>>> import numpy as np
>>> from numpy import linalg as LA
>>> np.set_printoptions(precision=2, suppress=True, linewidth=160, floatmode="fixed")
>>> rd = lambda a: np.round(a, 2) + 0
>>> data = np.load("layer6.npy")
>>> print(data)
[[-2.80 -1.40  0.30]
 [ 0.00 -2.20 -1.90]
 [-0.10 -1.30  1.50]
 [ 0.80 -1.40  0.60]
 [ 1.50  1.30  0.20]
 [ 0.30  0.10 -1.10]]
>>> proj = data @ LA.solve(data.T @ data, data.T)
>>> print(rd(LA.eigvalsh(proj)))
[0.00 0.00 0.00 1.00 1.00 1.00]
>>> print(rd(np.trace(proj)))
3.0
>>> print(rd(np.diag(proj)))
[0.73 0.84 0.54 0.48 0.25 0.17]
>>> x = np.array([0, 2, 2])
>>> rhs = data @ x
>>> print(rd(rhs))
[-2.20 -8.20  0.40 -1.60  3.00 -2.00]
>>> print(rd(LA.solve(data.T @ data, data.T @ rhs)))
[0.00 2.00 2.00]
>>> print(rd(LA.pinv(data) @ data))
[[1.00 0.00 0.00]
 [0.00 1.00 0.00]
 [0.00 0.00 1.00]]
>>> print(rd(LA.lstsq(data, rhs)[0]))
[0.00 2.00 2.00]
>>> rng = np.random.default_rng(253894)
>>> rhs = rhs + 0.05 * rng.normal(size=6)
>>> print(rd(rhs))
[-2.21 -8.13  0.46 -1.55  3.06 -2.01]
>>> b, *_ = LA.lstsq(data, rhs)
>>> print(rd(data.T @ (rhs - data @ b)))
[0.00 0.00 0.00]
>>> print(b.round())
[0.00 2.00 2.00]
>>> q, R = LA.qr(data)
>>> print(rd(q @ R))
[[-2.80 -1.40  0.30]
 [ 0.00 -2.20 -1.90]
 [-0.10 -1.30  1.50]
 [ 0.80 -1.40  0.60]
 [ 1.50  1.30  0.20]
 [ 0.30  0.10 -1.10]]
>>> print(np.allclose(R.T @ R, data.T @ data))
True
>>> print(rd(q))
[[-0.85 -0.04 -0.07]
 [ 0.00 -0.70  0.59]
 [-0.03 -0.40 -0.62]
 [ 0.24 -0.56 -0.33]
 [ 0.46  0.20 -0.07]
 [ 0.09 -0.01  0.40]]
>>> print(rd(q.T @ q))
[[1.00 0.00 0.00]
 [0.00 1.00 0.00]
 [0.00 0.00 1.00]]
>>> print(rd(np.trace(q @ q.T)))
3.0
>>> x = np.array([-5, -5, 4])
>>> a = np.maximum(data @ x, 0)
>>> print(np.flatnonzero(a > 1e-9))
[0 1 2 3]
>>> print(rd(np.maximum(data @ (3 * x), 0)))
[66.60 10.20 39.00 16.20  0.00  0.00]
>>> print(rd(a))
[22.20  3.40 13.00  5.40  0.00  0.00]
>>> print(rd(np.tanh(data @ x)))
[ 1.00  1.00  1.00  1.00 -1.00 -1.00]
>>> print(rd(np.maximum(data @ x, 0) - np.maximum(-data @ x, 0)))
[ 22.20   3.40  13.00   5.40 -13.20  -6.40]
>>> arr = np.load("test11.npy")
>>> print(arr)
[[ 0.50 -1.40  0.90  1.00  0.40]
 [-0.80  2.90  0.10 -4.00 -0.40]
 [-0.70  0.90  0.20 -1.00  0.00]
 [-0.20  0.50  0.00 -4.00 -0.50]
 [ 0.60 -0.50  0.10 14.00 -1.00]
 [ 0.50  1.80 -0.60 12.00  1.30]]
>>> proj = arr @ LA.solve(arr.T @ arr, arr.T)
>>> print(rd(np.diag(proj)))
[0.99 0.89 0.89 0.27 1.00 0.96]
>>> print(np.allclose(proj @ proj, proj))
True
>>> print(rd(proj))
[[ 0.99  0.03 -0.03 -0.08  0.00 -0.02]
 [ 0.03  0.89  0.11  0.28  0.00  0.07]
 [-0.03  0.11  0.89 -0.29  0.00 -0.07]
 [-0.08  0.28 -0.29  0.27  0.00 -0.17]
 [ 0.00  0.00  0.00  0.00  1.00  0.00]
 [-0.02  0.07 -0.07 -0.17  0.00  0.96]]
>>> print(LA.matrix_rank(np.eye(6) - proj))
1
